$ python -q
>>> import numpy as np
>>> np.set_printoptions(suppress=True, linewidth=160)
>>> tidy = lambda a: np.round(a, 2) + 0
>>> A = np.load("sample6.npy")
>>> print(A)
[[  7.   1.  -5.  -4.]
 [-30. -11.  18.  12.]
 [-18.  -9.  10.   6.]
 [ 27.  10. -17. -12.]]
>>> left, sv, Vh = np.linalg.svd(A)
>>> print(tidy(sv))
[58.05  3.56  0.7   0.  ]
>>> print(np.argmax(sv[:-1] / (sv[1:] + 1e-6)) + 1)
3
>>> Y = left[:, :3] @ np.diag(sv[:3]) @ Vh[:3]
>>> print(np.linalg.matrix_rank(Y))
3
>>> print(tidy(np.linalg.norm(A - Y) / np.linalg.norm(A)))
0.0
>>> print(tidy(np.linalg.norm(A - Y, 2)), tidy(sv[3]))
0.0 0.0
>>> F = np.load("out5.npy")
>>> print(F)
[[ 3.  2. -3. -1.  0.  2.  3.  2. -1.]
 [ 1.  3.  2. -2. -2. -2.  1. -2. -5.]
 [-1.  0.  2.  2. -2.  2.  1.  3. -5.]
 [-3.  3. -3.  0. -3.  0. -3. -3. -3.]
 [ 1.  1.  1.  1. -1. -2. -3. -3.  0.]
 [ 2. -2. -2.  3.  3. -1.  0.  2. -4.]
 [-2.  2. -1. -1.  2. -3.  0. -1.  2.]
 [ 1.  0. -1.  1. -3.  2.  1.  3. -1.]
 [ 0.  0.  0.  0.  0.  0.  0.  0.  1.]]
>>> Y = F / np.sqrt((F ** 2).mean(axis=1, keepdims=True))
>>> print(tidy(np.linalg.norm(Y, axis=1)))
[3. 3. 3. 3. 3. 3. 3. 3. 3.]
>>> print(np.linalg.matrix_rank(F - F.mean(axis=1, keepdims=True)))
8
>>> print(np.linalg.matrix_rank(Y) == np.linalg.matrix_rank(F))
True
>>> left, sv, Vh = np.linalg.svd(F)
>>> print(tidy(sv))
[10.51  9.82  6.6   6.15  5.88  4.1   2.2   1.24  0.08]
>>> print(np.argmax(sv[:-1] / (sv[1:] + 1e-6)) + 1)
8
>>> Y = left[:, :8] @ np.diag(sv[:8]) @ Vh[:8]
>>> print(tidy(np.linalg.norm(F - Y, 2)), tidy(sv[8]))
0.08 0.08
>>> print(np.linalg.matrix_rank(Y))
8
>>> W0 = np.load("m.npy")
>>> print(W0)
[[ 2  2  0 -1  2 -2  1  2 -2 -2  1 -1]
 [-1  2  2  0 -1  2 -2  1  2 -2 -2  1]
 [ 1 -1  2  2  0 -1  2 -2  1  2 -2 -2]
 [-2  1 -1  2  2  0 -1  2 -2  1  2 -2]
 [-2 -2  1 -1  2  2  0 -1  2 -2  1  2]
 [ 2 -2 -2  1 -1  2  2  0 -1  2 -2  1]
 [ 1  2 -2 -2  1 -1  2  2  0 -1  2 -2]
 [-2  1  2 -2 -2  1 -1  2  2  0 -1  2]
 [ 2 -2  1  2 -2 -2  1 -1  2  2  0 -1]
 [-1  2 -2  1  2 -2 -2  1 -1  2  2  0]
 [ 0 -1  2 -2  1  2 -2 -2  1 -1  2  2]
 [ 2  0 -1  2 -2  1  2 -2 -2  1 -1  2]]
>>> print(tidy(np.linalg.norm(W0)))
19.6
>>> print(np.diff(W0, axis=0))
[[-3  0  2  1 -3  4 -3 -1  4  0 -3  2]
 [ 2 -3  0  2  1 -3  4 -3 -1  4  0 -3]
 [-3  2 -3  0  2  1 -3  4 -3 -1  4  0]
 [ 0 -3  2 -3  0  2  1 -3  4 -3 -1  4]
 [ 4  0 -3  2 -3  0  2  1 -3  4 -3 -1]
 [-1  4  0 -3  2 -3  0  2  1 -3  4 -3]
 [-3 -1  4  0 -3  2 -3  0  2  1 -3  4]
 [ 4 -3 -1  4  0 -3  2 -3  0  2  1 -3]
 [-3  4 -3 -1  4  0 -3  2 -3  0  2  1]
 [ 1 -3  4 -3 -1  4  0 -3  2 -3  0  2]
 [ 2  1 -3  4 -3 -1  4  0 -3  2 -3  0]]
>>> print(np.abs(W0).max())
2
>>> np.linalg.rank(W0)
Traceback (most recent call last):
  File "<python-input-29>", line 1, in <module>
    np.linalg.rank(W0)
    ^^^^^^^^^^^^^^
AttributeError: module 'numpy.linalg' has no attribute 'rank'
>>> print(tidy(W0.mean(axis=0)))
[0.17 0.17 0.17 0.17 0.17 0.17 0.17 0.17 0.17 0.17 0.17 0.17]
>>> print(W0.sum(axis=1))
[2 2 2 2 2 2 2 2 2 2 2 2]
>>> print(tidy(np.linalg.svd(W0, compute_uv=False)))
[10.44 10.44  6.24  6.24  6.    3.9   3.9   2.19  2.19  2.    2.    2.  ]
>>> K = np.load("layer16.npy")
>>> print(K)
[[  9  -2  -3   7  -5   5  -9  10  10  -7   2   0]
 [ -2  14   3  -7   0  11   6 -10  -7   2   1  15]
 [ -3   3  18   3   0   3   0 -15  -6  12  -3   0]
 [  7  -7   3  10  -4   0 -10   7   9  -2   0  -7]
 [ -5   0   0  -4   3  -4   5  -4  -5   3  -1  -1]
 [  5  11   3   0  -4  14  -2  -3   1  -2   2  13]
 [ -9   6   0 -10   5  -2  11 -10 -11   5  -1   5]
 [ 10 -10 -15   7  -4  -3 -10  22  15 -14   3  -7]
 [ 10  -7  -6   9  -5   1 -11  15  13  -9   2  -5]
 [ -7   2  12  -2   3  -2   5 -14  -9  11  -3  -1]
 [  2   1  -3   0  -1   2  -1   3   2  -3   1   2]
 [  0  15   0  -7  -1  13   5  -7  -5  -1   2  17]]
>>> # null space of dimension 9
>>> rank = np.linalg.matrix_rank(K)
>>> print(rank)
3
>>> ns = np.linalg.svd(K)[2][rank:].T
>>> print([int(np.linalg.matrix_rank(K[:i])) for i in range(1, len(K) + 1)])
[1, 2, 3, 3, 3, 3, 3, 3, 3, 3, 3, 3]
>>> print(np.allclose(K @ ns, 0))
True
>>> print([int(np.linalg.matrix_rank(K[:, :j + 1])) for j in range(12)])
[1, 2, 3, 3, 3, 3, 3, 3, 3, 3, 3, 3]
>>> print(np.linalg.matrix_rank(K.T @ K), np.linalg.matrix_rank(K @ K.T))
3 3
>>> Y = np.array([[1, -1, 3],
...     [-1, 3, -2],
...     [-1, -2, 2],
...     [2, 3, -3],
...     [3, 1, 2],
...     [2, 1, 0],
...     [0, -3, 2],
...     [0, 0, 2],
...     [-3, -1, 1],
...     [2, 0, 1],
...     [2, -3, 2],
...     [-1, -2, 3]])
>>> print(np.linalg.matrix_rank(K @ Y))
3
>>> print(np.vstack([K, Y.T]).shape)
(15, 12)
>>> print(np.einsum("ij->j", K))
[ 17  26  12   6 -13  38 -11  -6   7  -5   5  31]
>>> print(Y.T @ K.T)
[[-17   1  24  -5   8  -9  12 -29 -20  24  -7  -6]
 [ 23 -16   3  27 -13   5 -29  24  28 -11   2 -14]
 [  3  27 -18 -17  -2  23  10   1  -4 -14   7  34]]
>>> print(np.linalg.matrix_rank(np.vstack([K, Y.T])))
6
>>> Y = K / np.sqrt((K ** 2).mean(axis=1, keepdims=True))
>>> print(np.linalg.matrix_rank(Y) == np.linalg.matrix_rank(K))
True
>>> print(tidy(Y[5]))
[ 0.73  1.61  0.44  0.   -0.59  2.05 -0.29 -0.44  0.15 -0.29  0.29  1.91]
>>> print(tidy(np.linalg.norm(Y, axis=1)))
[3.46 3.46 3.46 3.46 3.46 3.46 3.46 3.46 3.46 3.46 3.46 3.46]
>>> ev, vecs = np.linalg.eigh(K)
>>> vec = np.array([6, 7, 7, 6, 3, 8, 4, 0, 1, 2, 0, 8])
>>> print(tidy(np.linalg.eigvalsh(K[1:, 1:])))
[ 0.    0.    0.    0.    0.    0.    0.    0.   26.47 38.01 69.51]
>>> print(tidy(vecs * np.abs(ev) @ vecs.T))
[[  9.  -2.  -3.   7.  -5.   5.  -9.  10.  10.  -7.   2.   0.]
 [ -2.  14.   3.  -7.   0.  11.   6. -10.  -7.   2.   1.  15.]
 [ -3.   3.  18.   3.   0.   3.   0. -15.  -6.  12.  -3.   0.]
 [  7.  -7.   3.  10.  -4.   0. -10.   7.   9.  -2.   0.  -7.]
 [ -5.   0.   0.  -4.   3.  -4.   5.  -4.  -5.   3.  -1.  -1.]
 [  5.  11.   3.   0.  -4.  14.  -2.  -3.   1.  -2.   2.  13.]
 [ -9.   6.   0. -10.   5.  -2.  11. -10. -11.   5.  -1.   5.]
 [ 10. -10. -15.   7.  -4.  -3. -10.  22.  15. -14.   3.  -7.]
 [ 10.  -7.  -6.   9.  -5.   1. -11.  15.  13.  -9.   2.  -5.]
 [ -7.   2.  12.  -2.   3.  -2.   5. -14.  -9.  11.  -3.  -1.]
 [  2.   1.  -3.   0.  -1.   2.  -1.   3.   2.  -3.   1.   2.]
 [  0.  15.   0.  -7.  -1.  13.   5.  -7.  -5.  -1.   2.  17.]]
>>> print(tidy(np.linalg.norm(K, 1)), tidy(np.linalg.norm(K, np.inf)))
120.0 120.0
>>> print(tidy(np.linalg.norm(K, axis=1)))
[22.96 28.18 27.82 22.49 11.96 23.62 25.28 39.52 30.28 25.44  6.86 28.93]
>>> print(tidy(np.linalg.norm(K[3] - K[11])))
46.98
>>> print(tidy(np.linalg.norm(K, axis=0)))
[22.96 28.18 27.82 22.49 11.96 23.62 25.28 39.52 30.28 25.44  6.86 28.93]
>>> print(tidy(np.linalg.norm(K, "nuc")))
143.0
>>> print(np.linalg.norm(K, axis=1).argmax())
7
>>> X = np.loadtxt("arr.csv", delimiter=",")
>>> print(X)
[[-1.1  0.4  0.1  0.3 -1.4  0.8  1.9  0.9 -0.3]
 [-1.2  2.1 -0.5  0.2  0.8 -0.6 -0.7 -0.1 -0.9]
 [ 1.8  0.9 -0.7 -0.7 -1.8 -0.5 -1.1  0.9  1.1]
 [ 0.6  1.  -1.7 -0.8 -0.4  0.6  0.4 -0.9  0.1]
 [ 1.5 -0.1  0.9 -1.7  0.5  1.3  1.4 -2.1 -0.1]
 [ 0.3  0.4 -1.   0.2  0.7  0.6  1.4  0.2 -0.7]
 [-0.7 -1.3 -0.1 -0.5  0.4 -0.7  3.   2.3  1.1]
 [ 0.4 -0.5 -0.4  1.  -0.5  1.3  0.9  0.3 -0.5]
 [ 0.2 -0.2 -1.  -0.2 -0.3  2.1  0.6 -0.7 -1.2]
 [ 0.7  1.   1.4 -1.2 -1.3 -0.1  0.4  0.6 -0.1]]
>>> Y = np.array([[2, -4],
...     [3, 5],
...     [-3, 3],
...     [4, -1],
...     [-5, 4],
...     [-2, -1],
...     [2, -1],
...     [4, -5],
...     [4, 3]])
>>> print(np.linalg.matrix_rank(np.vstack([X, Y.T])))
9
>>> print(np.linalg.matrix_rank(X @ Y))
2
>>> print(tidy(np.einsum("ij,ij->i", X, X)))
[ 8.58  8.45 11.75  6.39 14.28  4.63 18.59  4.66  7.91  7.12]
>>> print(tidy(np.einsum("ij->j", X)))
[ 2.5  3.7 -3.  -3.4 -3.3  4.8  8.2  1.4 -1.5]
>>> Y = np.c_[X[:, :2] @ np.array([[0, 2], [2, 2]]), np.array([3, 2, 2, 0, -2, 3, -2, 2, 2, 3])]
>>> print(tidy(Y))
[[ 0.8 -1.4  3. ]
 [ 4.2  1.8  2. ]
 [ 1.8  5.4  2. ]
 [ 2.   3.2  0. ]
 [-0.2  2.8 -2. ]
 [ 0.8  1.4  3. ]
 [-2.6 -4.  -2. ]
 [-1.  -0.2  2. ]
 [-0.4  0.   2. ]
 [ 2.   3.4  3. ]]
>>> print(tidy(np.linalg.lstsq(X, Y[:, 0])[0]))
[0. 2. 0. 0. 0. 0. 0. 0. 0.]
>>> print(tidy(np.linalg.norm(np.linalg.qr(X)[0].T @ Y, axis=0) ** 2 / ((Y ** 2).sum(axis=0) + 1e-12)))
[1.   1.   0.99]
>>> print(np.linalg.matrix_rank(np.c_[X, Y]))
10
>>> print(tidy(np.linalg.norm(K, 2) / np.linalg.norm(K)))
0.83
>>> print(np.linalg.matrix_rank(K, rtol=0.1))
3
>>> rank = np.linalg.matrix_rank(A)
>>> print(rank)
3
>>> ns = np.linalg.svd(A)[2][rank:].T
>>> print(tidy(ns @ ns.T))
[[ 0.07  0.    0.21 -0.14]
 [ 0.    0.    0.    0.  ]
 [ 0.21  0.    0.64 -0.43]
 [-0.14  0.   -0.43  0.29]]
>>> print([int(np.linalg.matrix_rank(A[:, :j + 1])) for j in range(4)])
[1, 2, 3, 3]
>>> print([int(np.linalg.matrix_rank(A[:i])) for i in range(1, len(A) + 1)])
[1, 2, 3, 3]
>>> rng = np.random.default_rng(0)
>>> arr = rng.normal(size=(38, 8))
>>> arr = 5 * arr / np.linalg.norm(arr, axis=1, keepdims=True)
>>> print(tidy(arr))
[[ 0.34 -0.35  1.72  0.28 -1.44  0.97  3.5   2.54]
 [-1.11 -2.   -0.98  0.07 -3.67 -0.35 -1.97 -1.16]
 [-1.34 -0.78  1.02  2.57 -0.32  3.37 -1.64  0.87]
 [ 2.4   0.25 -1.97 -2.45 -1.21  0.58 -2.68 -0.56]
 [-0.41  1.39  0.55  0.91 -1.68 -0.33  2.02  3.84]
 [-1.79  2.15  1.91  1.11  0.37 -0.45  2.07  2.78]
 [ 3.03  2.22  0.6  -2.04 -0.01  1.11 -2.17  0.67]
 [ 0.79  1.28 -2.19 -1.22 -0.81 -2.16  3.21 -0.92]
 [ 0.52 -0.41  2.48  2.07  0.99 -3.46  0.08  1.07]
 [ 1.46 -0.9   2.65 -1.92 -0.96  1.36  0.07  2.92]
 [ 0.39 -1.31 -0.78 -2.26 -2.65  1.31  1.21  2.68]
 [-1.35  3.02 -0.51  2.81 -0.77 -1.31  0.45  1.84]
 [ 0.31 -1.14 -2.62 -2.74  0.98  1.93 -0.32 -2.1 ]
 [ 1.47 -2.15 -1.2   1.04 -3.78  0.65 -0.98  0.18]
 [-0.16  0.42  1.45 -1.59  2.97  1.52  1.76  2.44]
 [ 1.6   1.71  0.15 -2.89 -0.27 -1.56 -2.89  0.52]
 [-1.21 -2.19 -2.22  0.57  0.76  2.82 -0.03  2.22]
 [ 2.12  1.74 -3.57  1.85  0.51  0.64  0.56  0.58]
 [ 0.67 -0.75 -3.96 -0.23 -1.67  2.25 -0.6   0.17]
 [-1.31 -0.79 -0.02 -2.3   0.47 -0.16 -1.83 -3.71]
 [ 1.03 -0.6  -1.06 -0.47  3.64 -0.1   0.17 -2.98]
 [ 3.34  1.86  2.16  0.1   1.86  0.75  1.24 -0.31]
 [-2.52  1.76 -3.3  -0.41 -0.35 -1.78  1.05 -0.34]
 [-0.75  0.89 -0.82  2.39  0.6  -0.82 -3.34 -2.25]
 [ 2.13 -0.1  -0.55  3.22 -2.51 -1.15 -0.93  1.15]
 [-1.3  -1.2  -3.15  1.43  1.58 -0.93  0.32 -2.54]
 [-0.8   2.32  0.23  3.9  -1.33  0.98 -0.33  0.95]
 [-0.01 -0.71 -1.1   3.9  -0.1  -2.57 -0.83  0.86]
 [-0.94  2.57  1.89 -0.29 -0.89 -1.9  -1.32 -2.78]
 [ 1.28  1.7  -1.34 -1.26 -1.89 -1.03 -3.31 -1.22]
 [ 1.83 -0.49  1.21 -0.69  2.48  0.28 -0.54  3.6 ]
 [-0.73 -2.73  0.45 -0.09  2.38 -2.06  1.8   1.91]
 [-1.14  0.28 -1.41  3.99 -1.2  -0.77 -1.81 -0.59]
 [-0.01  1.09 -0.87 -0.26 -2.01 -1.18  3.92  1.48]
 [-1.42 -2.43 -1.77 -0.04  0.06 -1.35 -2.34  2.58]
 [ 0.67 -0.55 -0.33 -0.78 -4.34  0.17 -1.58 -1.48]
 [-1.25  1.43 -2.28 -2.79  1.25  1.47 -1.87  1.1 ]
 [-0.34  0.35 -1.45  0.96  1.39  0.73  0.64 -4.34]]
>>> cov = np.cov(arr, rowvar=False)
>>> print(cov.shape)
(8, 8)
>>> print(tidy(np.corrcoef(arr[:, 5], arr[:, 1])[0, 1]))
-0.17
>>> print(tidy(np.median(arr, axis=0)))
[-0.01  0.08 -0.8  -0.06 -0.3  -0.13 -0.33  0.62]
>>> print(np.argsort(-arr.std(axis=0).round(6), kind="stable"))
[7 3 6 4 2 1 5 0]
